% ipython --no-banner

In [1]: import numpy as np

In [2]: np.set_printoptions(precision=3, suppress=True, linewidth=100, floatmode="fixed")

In [3]: X = np.load("x.npy")

In [4]: print(X)
[[-2.213 -2.115  0.014]
 [-1.965 -1.884  0.159]
 [-1.878 -1.961 -0.106]
 [-2.031 -2.076  0.067]
 [-1.863 -2.164  0.161]
 [-2.039 -2.016  0.161]
 [-2.075 -1.890  0.005]
 [-2.066 -1.985 -0.154]
 [-2.020 -2.031 -0.159]
 [-2.029 -1.911 -0.016]
 [-1.929 -1.982 -0.075]
 [ 0.121 -2.078 -1.020]
 [ 0.071 -1.859 -0.920]
 [ 0.029 -1.938 -1.093]
 [-0.064 -1.947 -1.009]
 [ 0.075 -2.047 -0.998]
 [ 0.119 -2.152 -0.916]
 [-0.005 -1.836 -1.113]
 [-0.081 -2.099 -1.109]
 [-0.095 -1.989 -0.977]
 [-0.014 -2.140 -1.098]
 [ 0.182 -1.954 -0.924]]

In [5]: M2 = np.c_[X[:, :1] @ np.array([[0]]), np.array([1, -3, 3, 4, 4, -4, 2, -4, 3, -4, -1, -2, -1, -2, 4, 2, -5, -3, 2, 1, 2, 0])]

In [6]: print(M2)
[[ 0.000  1.000]
 [ 0.000 -3.000]
 [ 0.000  3.000]
 [ 0.000  4.000]
 [ 0.000  4.000]
 [ 0.000 -4.000]
 [ 0.000  2.000]
 [ 0.000 -4.000]
 [ 0.000  3.000]
 [ 0.000 -4.000]
 [ 0.000 -1.000]
 [ 0.000 -2.000]
 [ 0.000 -1.000]
 [ 0.000 -2.000]
 [ 0.000  4.000]
 [ 0.000  2.000]
 [ 0.000 -5.000]
 [ 0.000 -3.000]
 [ 0.000  2.000]
 [ 0.000  1.000]
 [ 0.000  2.000]
 [ 0.000  0.000]]

In [7]: print(np.linalg.lstsq(X, M2[:, 0])[0])
[0.000 0.000 0.000]

In [8]: print(np.linalg.matrix_rank(M2))
1

In [9]: print(np.linalg.norm(M2 - X @ np.linalg.lstsq(X, M2)[0], axis=0))
[ 0.000 13.589]

In [10]: print(np.linalg.norm(np.linalg.qr(X)[0].T @ M2, axis=0) ** 2 / ((M2 ** 2).sum(axis=0) + 1e-12))
[0.000 0.002]

In [11]: Uu, sv, VT = np.linalg.svd(M2)

In [12]: V = VT[:(sv > 1e-8).sum()]

In [13]: rng = np.random.default_rng(81617)

In [14]: x = M2[17] + 2 * M2[11] + rng.integers(2) * np.eye(2)[0]

In [15]: print(x)
[ 1.000 -7.000]

In [16]: print(np.linalg.matrix_rank(np.vstack([M2, x])))
2

In [17]: G = np.cov(X, rowvar=False)

In [18]: print(X.std(axis=0))
[1.024 0.095 0.520]

In [19]: print(G.round(3) + 0)
[[ 1.099 -0.001 -0.543]
 [-0.001  0.009  0.000]
 [-0.543  0.000  0.283]]

In [20]: print(np.linalg.eigvalsh(G)[::-1])
[1.371 0.012 0.009]

In [21]: print(np.polyfit(X[:, 0], X[:, 1], 1))
[-0.001 -2.004]

In [22]: print(np.median(X, axis=0))
[-0.979 -1.987 -0.537]

In [23]: Xs = X - X.mean(axis=0)

In [24]: Uu, sv, VT = np.linalg.svd(Xs, full_matrices=False)

In [25]: print(sv)
[5.365 0.499 0.440]

In [26]: print(np.round((sv ** 2).sum() ** 2 / (sv ** 4).sum(), 3))
1.031

In [27]: print(VT[0] * np.sign(VT[0, np.abs(VT[0]).argmax()]))
[ 0.895 -0.001 -0.447]

In [28]: print(np.round(Xs.mean(axis=0), 3) + 0)
[0.000 0.000 0.000]

In [29]: print(sv ** 2 / (sv ** 2).sum())
[0.985 0.009 0.007]

In [30]: z = rng.integers(0, 2, 9)

In [31]: feats = np.array([[2, 0, 3, 1, 2, 1, 3, 1, 0],
    ...:     [3, 2, 3, 2, 1, 2, 1, 0, 0],
    ...:     [2, 1, 2, 3, 2, 2, 3, 2, 2],
    ...:     [0, 1, 3, 1, 1, 2, 0, 2, 2],
    ...:     [2, 2, 0, 3, 0, 0, 1, 2, 2],
    ...:     [1, 2, 2, 0, 2, 0, 2, 1, 0],
    ...:     [0, 1, 3, 3, 0, 2, 0, 2, 1],
    ...:     [3, 3, 1, 1, 3, 3, 2, 3, 3],
    ...:     [2, 2, 2, 2, 1, 2, 2, 3, 1]]) * (z[:, None] == z)

In [32]: print(feats)
[[2 0 3 0 0 1 3 1 0]
 [0 2 0 2 1 0 0 0 0]
 [2 0 2 0 0 2 3 2 2]
 [0 1 0 1 1 0 0 0 0]
 [0 2 0 3 0 0 0 0 0]
 [1 0 2 0 0 0 2 1 0]
 [0 0 3 0 0 2 0 2 1]
 [3 0 1 0 0 3 2 3 3]
 [2 0 2 0 0 2 2 3 1]]

In [33]: # splits into 2 blocks

In [34]: M2 = feats / np.sqrt((feats ** 2).mean(axis=1, keepdims=True))

In [35]: print(np.linalg.norm(M2, axis=1))
[3.000 3.000 3.000 3.000 3.000 3.000 3.000 3.000 3.000]

In [36]: print(M2[5])
[0.949 0.000 1.897 0.000 0.000 0.000 1.897 0.949 0.000]

In [37]: print(np.linalg.matrix_rank(M2) == np.linalg.matrix_rank(feats))
True

In [38]: x = np.array([0, -5, 3, -4, -4, -1, 1, 4, 5])

In [39]: target = feats @ x

In [40]: print(target)
[ 15 -22  25 -13 -22  12  20  29  23]

In [41]: print(np.round(np.linalg.solve(feats, target), 3) + 0)
[ 0.000 -5.000  3.000 -4.000 -4.000 -1.000  1.000  4.000  5.000]

In [42]: print(np.round(np.linalg.solve(feats, target + feats[:, 7]), 3) + 0)
[ 0.000 -5.000  3.000 -4.000 -4.000 -1.000  1.000  5.000  5.000]

In [43]: def softmax(z):
    ...:     e = np.exp(z - z.max(axis=-1, keepdims=True))
    ...:     return e / e.sum(axis=-1, keepdims=True)
    ...: 

In [44]: print(softmax(feats).sum(axis=1))
[1.000 1.000 1.000 1.000 1.000 1.000 1.000 1.000 1.000]

In [45]: print(np.round(softmax(10 * feats[6]), 3) + 0)
[0.000 0.000 1.000 0.000 0.000 0.000 0.000 0.000 0.000]

In [46]: att = feats @ feats.T / np.sqrt(9)

In [47]: print(softmax(att).round(6).argmax(axis=1))
[0 4 7 1 4 0 6 7 7]

In [48]: M2 = np.array([[-1, -4, 0], [-2, 8, -7], [9, 2, -9]])

In [49]: basis = np.array([[4, 1], [0, 3]])

In [50]: A = np.block([[M2, np.array([[3, 2], [2, 3], [2, 3]])], [np.zeros((2, 3)), basis]])

In [51]: print(A)
[[-1.000 -4.000  0.000  3.000  2.000]
 [-2.000  8.000 -7.000  2.000  3.000]
 [ 9.000  2.000 -9.000  2.000  3.000]
 [ 0.000  0.000  0.000  4.000  1.000]
 [ 0.000  0.000  0.000  0.000  3.000]]

In [52]: print(np.round(np.abs(np.linalg.eigvals(A)).max(), 3))
9.339

In [53]: print(A @ A)
[[  9.000 -28.000  28.000   1.000  -5.000]
 [-77.000  58.000   7.000   4.000  10.000]
 [-94.000 -38.000  67.000  21.000   8.000]
 [  0.000   0.000   0.000  16.000   7.000]
 [  0.000   0.000   0.000   0.000   9.000]]

In [54]: print((A + A.T) / 2)
[[-1.000 -3.000  4.500  1.500  1.000]
 [-3.000  8.000 -2.500  1.000  1.500]
 [ 4.500 -2.500 -9.000  1.000  1.500]
 [ 1.500  1.000  1.000  4.000  0.500]
 [ 1.000  1.500  1.500  0.500  3.000]]

In [55]: print(np.allclose(A, A.T))
False
